$ python3 -q
>>> import numpy as np
>>> np.set_printoptions(precision=2, suppress=True, linewidth=120)
>>> tidy = lambda a: np.round(a, 2) + 0
>>> E = np.loadtxt("data.csv", delimiter=",")
>>> E
array([[ 0., -3., -3.,  6.,  3.,  1.,  2., -1.,  2.],
       [ 1., -2., -2.,  7.,  4.,  2.,  3.,  0.,  3.],
       [ 0., -3., -3.,  6.,  3.,  1.,  2., -1.,  2.],
       [ 1., -2., -2.,  7.,  4.,  2.,  3.,  0.,  3.],
       [-3., -6., -6.,  3.,  0., -2., -1., -4., -1.],
       [ 1., -2., -2.,  7.,  4.,  2.,  3.,  0.,  3.],
       [-5., -8., -8.,  1., -2., -4., -3., -6., -3.],
       [ 1., -2., -2.,  7.,  4.,  2.,  3.,  0.,  3.],
       [-2., -5., -5.,  4.,  1., -1.,  0., -3.,  0.],
       [-4., -7., -7.,  2., -1., -3., -2., -5., -2.],
       [ 0., -3., -3.,  6.,  3.,  1.,  2., -1.,  2.],
       [ 0., -3., -3.,  6.,  3.,  1.,  2., -1.,  2.],
       [-5., -8., -8.,  1., -2., -4., -3., -6., -3.],
       [ 0., -3., -3.,  6.,  3.,  1.,  2., -1.,  2.],
       [-1., -4., -4.,  5.,  2.,  0.,  1., -2.,  1.],
       [ 1., -2., -2.,  7.,  4.,  2.,  3.,  0.,  3.]])
>>> tidy(np.linalg.norm(E) ** 2 / np.linalg.norm(E, 2) ** 2)
np.float64(1.58)
>>> print(tidy(np.linalg.norm(E[13] - E[4])))
9.0
>>> left, sig, Vh = np.linalg.svd(E)
>>> np.argmax(sig[:-1] / (sig[1:] + 1e-6)) + 1
np.int64(2)
>>> tidy(sig)
array([33.01, 25.16,  0.  ,  0.  ,  0.  ,  0.  ,  0.  ,  0.  ,  0.  ])
>>> M2 = left[:, :2] @ np.diag(sig[:2]) @ Vh[:2]
>>> print(np.linalg.matrix_rank(M2))
2
>>> tidy(np.abs(E - M2).max())
np.float64(0.0)
>>> tidy(np.linalg.norm(E - M2) / np.linalg.norm(E))
np.float64(0.0)
>>> tidy(np.linalg.norm(E - M2, 2)), tidy(sig[2])
(np.float64(0.0), np.float64(0.0))
>>> tidy(np.trace(np.linalg.pinv(E) @ E))
np.float64(2.0)
>>> try:
...     np.linalg.inv(E)
... except np.linalg.LinAlgError as e:
...     print(repr(e))
... 
LinAlgError('Last 2 dimensions of the array must be square')
>>> np.allclose(E[:-1].T @ np.linalg.lstsq(E[:-1].T, E[-1])[0], E[-1])
True
>>> w1 = np.array([[2, 3, -1, 2, -2],
...     [-2, 2, -1, 3, 1],
...     [2, 3, -2, 2, 3],
...     [3, -2, 3, 2, 3],
...     [2, -2, -2, -3, -1],
...     [3, -3, 3, -2, -1],
...     [2, -3, 2, 0, -1],
...     [0, 2, 3, 2, -2],
...     [-3, 0, -2, -2, 3]])
>>> b = np.array([6, 9, 4, 1, 9])
>>> H = np.maximum(E @ w1 + b, 0)
>>> (H > 0).astype(int)
array([[1, 0, 1, 0, 1],
       [1, 0, 1, 0, 1],
       [1, 0, 1, 0, 1],
       [1, 0, 1, 0, 1],
       [1, 0, 1, 0, 1],
       [1, 0, 1, 0, 1],
       [0, 0, 1, 0, 1],
       [1, 0, 1, 0, 1],
       [1, 0, 1, 0, 1],
       [0, 0, 1, 0, 1],
       [1, 0, 1, 0, 1],
       [1, 0, 1, 0, 1],
       [0, 0, 1, 0, 1],
       [1, 0, 1, 0, 1],
       [1, 0, 1, 0, 1],
       [1, 0, 1, 0, 1]])
>>> tidy((H > 0).mean(axis=0))
array([0.81, 0.  , 1.  , 0.  , 1.  ])
>>> print(np.linalg.matrix_rank(H))
3
>>> W2 = np.array([[2, 4, 4], [5, 3, 5], [4, 0, 0], [2, 3, 2], [0, 3, 5]])
>>> w1 @ W2
array([[ 19,  17,  17],
       [  8,  10,  13],
       [ 15,  32,  42],
       [ 12,  21,  21],
       [-20, -10, -13],
       [ -1,  -6, -12],
       [ -3,  -4, -12],
       [ 26,   6,   4],
       [-18,  -9,  -1]])
>>> (H @ W2).round(6).argmax(axis=1)
array([2, 2, 2, 2, 0, 2, 0, 2, 2, 0, 2, 2, 0, 2, 2, 2])
>>> M2 = np.array([[-2, 0, 1],
...     [0, 2, 2],
...     [0, 1, 3],
...     [3, 0, 2],
...     [-2, 1, -2],
...     [0, 0, 3],
...     [-1, -2, 3],
...     [0, -2, -3],
...     [3, 2, 3],
...     [-2, -1, -1]])
>>> W2 = np.array([[-2, 0, -1, -2, -1, 2, 1],
...     [3, 3, 3, 2, -2, -3, 0],
...     [-1, -2, -3, -2, -2, 2, -2]])
>>> rng = np.random.default_rng(87)
>>> arr = M2 @ W2 + 0.1 * rng.normal(size=(10, 7))
>>> tidy(arr)
array([[  3.05,  -2.01,  -0.95,   2.16,  -0.07,  -2.06,  -3.92],
       [  4.  ,   2.16,  -0.1 ,  -0.08,  -8.  ,  -2.05,  -3.81],
       [  0.01,  -3.11,  -5.94,  -4.14,  -7.93,   2.96,  -6.07],
       [ -8.03,  -4.13,  -9.09, -10.11,  -6.92,  10.09,  -1.12],
       [  8.93,   6.99,  11.11,  10.  ,   3.99, -11.03,   1.88],
       [ -3.01,  -5.98,  -9.04,  -5.97,  -5.9 ,   5.93,  -5.93],
       [ -6.91, -11.99, -14.16,  -7.82,  -1.04,  10.1 ,  -7.  ],
       [ -3.05,  -0.03,   3.02,   2.21,  10.14,  -0.03,   6.03],
       [ -3.11,  -0.09,  -5.92,  -7.99, -13.04,   6.01,  -3.  ],
       [  1.89,  -1.04,   1.97,   3.95,   5.93,  -2.96,  -0.04]])
>>> print(np.count_nonzero(arr))
70
>>> np.linalg.matrix_rank(arr)
np.int64(7)
>>> tidy(arr.sum(axis=1))
array([ -3.8 ,  -7.89, -24.23, -29.32,  31.87, -29.9 , -38.83,  18.29, -27.14,   9.71])
>>> print(tidy(np.abs(arr).max()))
14.16
>>> np.unravel_index(np.abs(arr).argmax(), arr.shape)
(np.int64(6), np.int64(2))
>>> print(arr.shape)
(10, 7)
>>> tidy(arr.sum(axis=0))
array([ -6.22, -19.24, -29.1 , -17.79, -22.83,  16.96, -23.  ])
>>> tidy(arr.mean(axis=0))
array([-0.62, -1.92, -2.91, -1.78, -2.28,  1.7 , -2.3 ])
>>> arr[10]
Traceback (most recent call last):
  File "<python-input-40>", line 1, in <module>
    arr[10]
    ~~~^^^^
IndexError: index 10 is out of bounds for axis 0 with size 10
>>> np.argsort(-np.linalg.norm(arr, axis=0).round(6), kind="stable")[:3]
array([2, 4, 5])
>>> print(np.linalg.cond(arr) > 100)
True
>>> [round(float(x), 2) for x in np.linalg.svd(arr, compute_uv=False)[:3]]
[45.54, 20.24, 12.88]
>>> M2 = arr + rng.integers(-2, 3, (10, 3)) @ rng.integers(-2, 3, (3, 7))
>>> tidy(M2)
array([[  6.05, -10.01,   0.05,   9.16,   3.93,  -5.06,   2.08],
       [  1.  ,   8.16,  -2.1 ,  -6.08, -10.  ,  -0.05,  -8.81],
       [ -4.99,  -3.11, -10.94,  -7.14, -11.93,   1.96,  -6.07],
       [-14.03,  -4.13, -14.09, -13.11, -14.92,   9.09,  -0.12],
       [  4.93,   8.99,   7.11,   6.  ,   1.99, -11.03,  -0.12],
       [ -5.01,  -9.98, -11.04,  -3.97,  -9.9 ,   3.93,  -1.93],
       [ -2.91, -15.99, -11.16,  -2.82,   2.96,   9.1 ,  -4.  ],
       [ -2.05,   0.97,   6.02,   3.21,   5.14,   0.97,   7.03],
       [ -3.11,  -2.09,  -6.92,  -6.99, -11.04,   5.01,  -2.  ],
       [  1.89,   5.96,   2.97,  -1.05,   6.93,   0.04,  -6.04]])
>>> np.linalg.matrix_rank(M2 - arr, tol=1e-8)
np.int64(3)
>>> left, sig, Vh = np.linalg.svd(arr)
>>> np.argmax(sig[:-1] / (sig[1:] + 1e-6)) + 1
np.int64(3)
>>> print(tidy(sig))
[45.54 20.24 12.88  0.33  0.26  0.12  0.11]
>>> M2 = left[:, :3] @ np.diag(sig[:3]) @ Vh[:3]
>>> tidy(np.linalg.norm(arr - M2, 2)), tidy(sig[3])
(np.float64(0.33), np.float64(0.33))
>>> np.linalg.matrix_rank(M2)
np.int64(3)
>>> left, sig, Vh = np.linalg.svd(arr, full_matrices=False)
>>> tidy(sig)
array([45.54, 20.24, 12.88,  0.33,  0.26,  0.12,  0.11])
>>> (sig > 1e-8).sum()
np.int64(7)
>>> print(tidy(sig / sig[0]))
[1.   0.44 0.28 0.01 0.01 0.   0.  ]
>>> np.abs(left[:, 0]).round(6).argmax()
np.int64(6)
>>> print(tidy(left.T @ left))
[[1. 0. 0. 0. 0. 0. 0.]
 [0. 1. 0. 0. 0. 0. 0.]
 [0. 0. 1. 0. 0. 0. 0.]
 [0. 0. 0. 1. 0. 0. 0.]
 [0. 0. 0. 0. 1. 0. 0.]
 [0. 0. 0. 0. 0. 1. 0.]
 [0. 0. 0. 0. 0. 0. 1.]]
>>> tidy(np.sqrt((sig ** 2).sum())), tidy(np.linalg.norm(arr))
(np.float64(51.48), np.float64(51.48))
>>> tidy(np.abs(Vh[0]))
array([0.29, 0.3 , 0.52, 0.43, 0.36, 0.44, 0.23])
>>> tidy(left.T @ arr @ Vh.T)
array([[45.54,  0.  ,  0.  ,  0.  ,  0.  ,  0.  ,  0.  ],
       [ 0.  , 20.24,  0.  ,  0.  ,  0.  ,  0.  ,  0.  ],
       [ 0.  ,  0.  , 12.88,  0.  ,  0.  ,  0.  ,  0.  ],
       [ 0.  ,  0.  ,  0.  ,  0.33,  0.  ,  0.  ,  0.  ],
       [ 0.  ,  0.  ,  0.  ,  0.  ,  0.26,  0.  ,  0.  ],
       [ 0.  ,  0.  ,  0.  ,  0.  ,  0.  ,  0.12,  0.  ],
       [ 0.  ,  0.  ,  0.  ,  0.  ,  0.  ,  0.  ,  0.11]])
>>> K = np.loadtxt("dump.csv", delimiter=",")
>>> K
array([[-27.23, -14.95, -11.7 ,  23.88,  -5.98,  -8.97,  17.88, -18.51],
       [  0.29,   0.01,   0.1 ,   0.89,   0.03,  -0.37,   0.5 ,  -0.3 ],
       [-26.8 , -14.96, -11.83,  23.94,  -6.25,  -8.82,  17.66, -17.86],
       [ 26.94,  14.97,  11.66, -24.11,   6.45,   9.07, -17.94,  17.79],
       [ -8.61,  -4.76,  -4.17,   8.02,  -1.97,  -3.51,   5.84,  -6.6 ],
       [ -0.01,   0.82,   0.03,  -0.02,  -0.21,  -0.37,  -0.56,   0.53],
       [ -0.15,  -0.14,  -0.39,   0.53,   0.3 ,   0.74,  -0.39,  -0.03],
       [ 17.58,  10.05,   8.66, -16.24,   3.68,   6.52, -12.  ,  12.15],
       [ 18.26,  10.47,   8.05, -16.37,   3.87,   5.89, -12.16,  11.48],
       [ -9.06,  -4.72,  -4.02,   7.95,  -1.62,  -2.85,   6.18,  -6.02],
       [ 27.07,  15.41,  11.6 , -23.86,   5.96,   8.75, -17.75,  18.01],
       [ -0.23,   0.4 ,  -0.04,   0.21,  -0.4 ,   0.37,  -0.47,  -0.01],
       [  9.24,   5.07,   4.06,  -8.23,   2.16,   3.2 ,  -6.22,   6.  ],
       [ 18.16,   9.62,   7.99, -16.36,   4.18,   6.23, -11.64,  11.55],
       [-18.06, -10.51,  -8.15,  15.82,  -4.08,  -6.79,  11.86, -11.35],
       [ -8.95,  -4.95,  -3.79,   7.57,  -1.71,  -2.62,   5.98,  -6.31]])
>>> Xc = (K - K.mean(axis=0)) / K.std(axis=0)
>>> np.argwhere(np.abs(Xc) > 2)
array([], shape=(0, 2), dtype=int64)
>>> tidy(Xc.std(axis=0))
array([1., 1., 1., 1., 1., 1., 1., 1.])
>>> b = np.linalg.lstsq(np.delete(Xc, 6, axis=1), Xc[:, 6])[0]
>>> np.abs(b).argmax()
np.int64(3)
>>> tidy(b)
array([-0.3 , -0.29,  0.36,  0.43,  0.16, -0.21, -0.29])
>>> feats = np.load("arr.npy")
>>> feats
array([[  2,   3,   4,   5,   6,   7,   8,   9,  10,  11,  12],
       [ 13,  14,  15,  16,  17,  18,  19,  20,  21,  22,  23],
       [ 24,  25,  26,  27,  28,  29,  30,  31,  32,  33,  34],
       [ 35,  36,  37,  38,  39,  40,  41,  42,  43,  44,  45],
       [ 46,  47,  48,  49,  50,  51,  52,  53,  54,  55,  56],
       [ 57,  58,  59,  60,  61,  62,  63,  64,  65,  66,  67],
       [ 68,  69,  70,  71,  72,  73,  74,  75,  76,  77,  78],
       [ 79,  80,  81,  82,  83,  84,  85,  86,  87,  88,  89],
       [ 90,  91,  92,  93,  94,  95,  96,  97,  98,  99, 100],
       [101, 102, 103, 104, 105, 106, 107, 108, 109, 110, 111],
       [112, 113, 114, 115, 116, 117, 118, 119, 120, 121, 122],
       [123, 124, 125, 126, 127, 128, 129, 130, 131, 132, 133],
       [134, 135, 136, 137, 138, 139, 140, 141, 142, 143, 144]])
>>> proj = arr @ np.linalg.solve(arr.T @ arr, arr.T)
>>> tidy(np.trace(proj))
np.float64(7.0)
>>> tidy(np.linalg.eigvalsh(proj))
array([0., 0., 0., 1., 1., 1., 1., 1., 1., 1.])
>>> print(tidy(proj))
[[ 0.7  -0.05  0.09 -0.38 -0.15 -0.04  0.07 -0.04  0.14  0.07]
 [-0.05  0.79 -0.15 -0.15 -0.01  0.27 -0.07 -0.16  0.   -0.13]
 [ 0.09 -0.15  0.63  0.13 -0.03  0.18 -0.11 -0.33 -0.02  0.16]
 [-0.38 -0.15  0.13  0.45 -0.15  0.09  0.07 -0.02  0.16 -0.1 ]
 [-0.15 -0.01 -0.03 -0.15  0.88 -0.07  0.03 -0.11  0.09  0.18]
 [-0.04  0.27  0.18  0.09 -0.07  0.6   0.11  0.13  0.07  0.3 ]
 [ 0.07 -0.07 -0.11  0.07  0.03  0.11  0.95 -0.08 -0.04 -0.03]
 [-0.04 -0.16 -0.33 -0.02 -0.11  0.13 -0.08  0.64  0.05  0.23]
 [ 0.14  0.   -0.02  0.16  0.09  0.07 -0.04  0.05  0.92 -0.11]
 [ 0.07 -0.13  0.16 -0.1   0.18  0.3  -0.03  0.23 -0.11  0.43]]
>>> tidy(proj @ arr[:, 3])
array([  2.16,  -0.08,  -4.14, -10.11,  10.  ,  -5.97,  -7.82,   2.21,  -7.99,   3.95])
>>> print(np.allclose(proj @ proj, proj))
True
>>> tidy(np.diag(proj))
array([0.7 , 0.79, 0.63, 0.45, 0.88, 0.6 , 0.95, 0.64, 0.92, 0.43])
>>> m1 = np.array([[3, 0, 0, 0, 0, 0],
...     [0, 3, 0, 0, 0, 0],
...     [0, 0, 3, 0, 0, 0],
...     [2, 1, 3, 3, 0, 0],
...     [0, 1, 0, 3, 2, 0],
...     [2, 2, 0, 0, 0, 1]])
>>> q, r_ = np.linalg.qr(m1)
>>> tidy(q.T @ q)
array([[1., 0., 0., 0., 0., 0.],
       [0., 1., 0., 0., 0., 0.],
       [0., 0., 1., 0., 0., 0.],
       [0., 0., 0., 1., 0., 0.],
       [0., 0., 0., 0., 1., 0.],
       [0., 0., 0., 0., 0., 1.]])
>>> tidy(np.abs(np.diag(r_)))
array([4.12, 3.59, 3.98, 3.46, 1.09, 0.73])
>>> q.shape, r_.shape
((6, 6), (6, 6))
>>> np.allclose(r_.T @ r_, m1.T @ m1)
True
>>> tidy(abs(r_[0, 0])), tidy(np.linalg.norm(m1[:, 0]))
(np.float64(4.12), np.float64(4.12))
